In [1]: import numpy as np

In [2]: import numpy.linalg as la

In [3]: np.set_printoptions(suppress=True, linewidth=100)

In [4]: W0 = np.loadtxt("sample0.csv", delimiter=",")

In [5]: W0.round(1)
Out[5]: 
array([[-1. , -0.6, -1.6, -1. ],
       [-0.6,  0.8, -0.5, -0.6],
       [-0.7, -0.4, -0.8, -0.1],
       [-0.9, -0.3, -2. , -2.2],
       [-1. , -6.6, -5. , -2.6],
       [ 0.3,  0.4,  0.7,  0.6]])

In [6]: W = np.array([[-3, -2], [5, -4], [3, 0], [-1, 3]])

In [7]: c = np.array([2, 2])

In [8]: hid = np.maximum(W0 @ W + c, 0)

In [9]: hid.round(1)
Out[9]: 
array([[ 0. ,  3.4],
       [ 6.7,  0. ],
       [ 0. ,  4.8],
       [ 0. ,  0. ],
       [ 0. , 22.6],
       [ 5. ,  1.5]])

In [10]: print(la.matrix_rank(hid))
2

In [11]: cent = np.array([[-2, -4], [-5, 1]])

In [12]: print((hid @ cent).round(6).argmax(axis=1))
[1 0 1 0 1 0]

In [13]: Uu, sigma, Vh = la.svd(W0)

In [14]: sigma.round(1) + 0
Out[14]: array([9.3, 2.7, 0.8, 0. ])

In [15]: out = Uu[:, :3] @ np.diag(sigma[:3]) @ Vh[:3]

In [16]: round(float(np.abs(W0 - out).max()), 1)
Out[16]: 0.0

In [17]: Uu, sigma, Vh = la.svd(W0)

In [18]: evecs = Vh[:(sigma > 1e-8).sum()]

In [19]: rng = np.random.default_rng(3961)

In [20]: x0 = W0[3] + 4 * W0[5] + rng.integers(2) * np.eye(4)[3]

In [21]: x0.round(1)
Out[21]: array([0.2, 1.5, 0.9, 0.2])

In [22]: np.round(np.diag(evecs.T @ evecs), 1)
Out[22]: array([0.7, 0.9, 0.5, 0.9])

In [23]: la.matrix_rank(np.vstack([W0, x0]))
Out[23]: np.int64(3)

In [24]: out = W0 / np.sqrt((W0 ** 2).mean(axis=1, keepdims=True))

In [25]: out[4].round(1)
Out[25]: array([-0.2, -1.5, -1.1, -0.6])

In [26]: print(np.round(la.norm(out, axis=1), 1))
[2. 2. 2. 2. 2. 2.]

In [27]: np.round(W0 - W0.mean(axis=1, keepdims=True), 1) + 0
Out[27]: 
array([[ 0.1,  0.5, -0.6,  0. ],
       [-0.4,  1. , -0.3, -0.4],
       [-0.2,  0.1, -0.3,  0.4],
       [ 0.5,  1. , -0.6, -0.8],
       [ 2.8, -2.8, -1.2,  1.2],
       [-0.2, -0.1,  0.2,  0.1]])

In [28]: la.matrix_rank(out) == la.matrix_rank(W0)
Out[28]: np.True_

In [29]: cov = W0.T @ W0

In [30]: cov.round(1)
Out[30]: 
array([[ 3.6,  7.5,  9.3,  6.1],
       [ 7.5, 45.1, 35. , 18.5],
       [ 9.3, 35. , 33. , 19.8],
       [ 6.1, 18.5, 19.8, 13.3]])

In [31]: print(np.round(la.svd(W0, compute_uv=False) ** 2, 1) + 0)
[86.8  7.5  0.7  0. ]

In [32]: round(np.trace(cov), 1), np.round((W0 ** 2).sum(), 1)
Out[32]: (np.float64(95.0), np.float64(95.0))

In [33]: np.round(np.diag(cov), 1)
Out[33]: array([ 3.6, 45.1, 33. , 13.3])

In [34]: mat = np.array([[1.0, 0.2, 0.0, 0.0],
    ...:     [0.2, 1.0, 0.2, 0.0],
    ...:     [0.0, 0.2, 1.0, 0.2],
    ...:     [0.0, 0.0, 0.2, 1.0]])

In [35]: Q = mat.astype(float).copy()

In [36]: for j in range(4):
    ...:     Q[:, j] -= Q[:, :j] @ (Q[:, :j].T @ Q[:, j])
    ...:     Q[:, j] /= la.norm(Q[:, j])
    ...: 

In [37]: np.round(Q.T @ Q, 1) + 0
Out[37]: 
array([[1., 0., 0., 0.],
       [0., 1., 0., 0.],
       [0., 0., 1., 0.],
       [0., 0., 0., 1.]])

In [38]: np.round(Q.T @ mat, 1) + 0
Out[38]: 
array([[1. , 0.4, 0. , 0. ],
       [0. , 1. , 0.4, 0. ],
       [0. , 0. , 1. , 0.4],
       [0. , 0. , 0. , 0.9]])

In [39]: Q.round(1) + 0
Out[39]: 
array([[ 1. , -0.2,  0. ,  0. ],
       [ 0.2,  1. , -0.2,  0. ],
       [ 0. ,  0.2,  1. , -0.2],
       [ 0. ,  0. ,  0.2,  1. ]])

In [40]: Q, evecs = la.qr(mat[:, :3])[0], la.qr(mat[:, 3:])[0]

In [41]: sigma = la.svd(Q.T @ evecs, compute_uv=False)

In [42]: np.round(np.degrees(np.arccos(sigma.clip(0, 1))), 1)
Out[42]: array([66.8])

In [43]: (mat - mat.T) / 2
Out[43]: 
array([[0., 0., 0., 0.],
       [0., 0., 0., 0.],
       [0., 0., 0., 0.],
       [0., 0., 0., 0.]])

In [44]: print(np.allclose(mat, mat.T))
True

In [45]: np.trace(mat)
Out[45]: np.float64(4.0)

In [46]: print(np.round(np.abs(la.eigvals(mat)).max(), 1))
1.3

In [47]: np.round(la.det(mat), 1)
Out[47]: np.float64(0.9)

In [48]: np.round(la.matrix_power(mat, 4), 1) + 0
Out[48]: 
array([[1.2, 0.9, 0.2, 0. ],
       [0.9, 1.5, 0.9, 0.2],
       [0.2, 0.9, 1.5, 0.9],
       [0. , 0.2, 0.9, 1.2]])

In [49]: np.round(mat @ mat, 1) + 0
Out[49]: 
array([[1. , 0.4, 0. , 0. ],
       [0.4, 1.1, 0.4, 0. ],
       [0. , 0.4, 1.1, 0.4],
       [0. , 0. , 0.4, 1. ]])
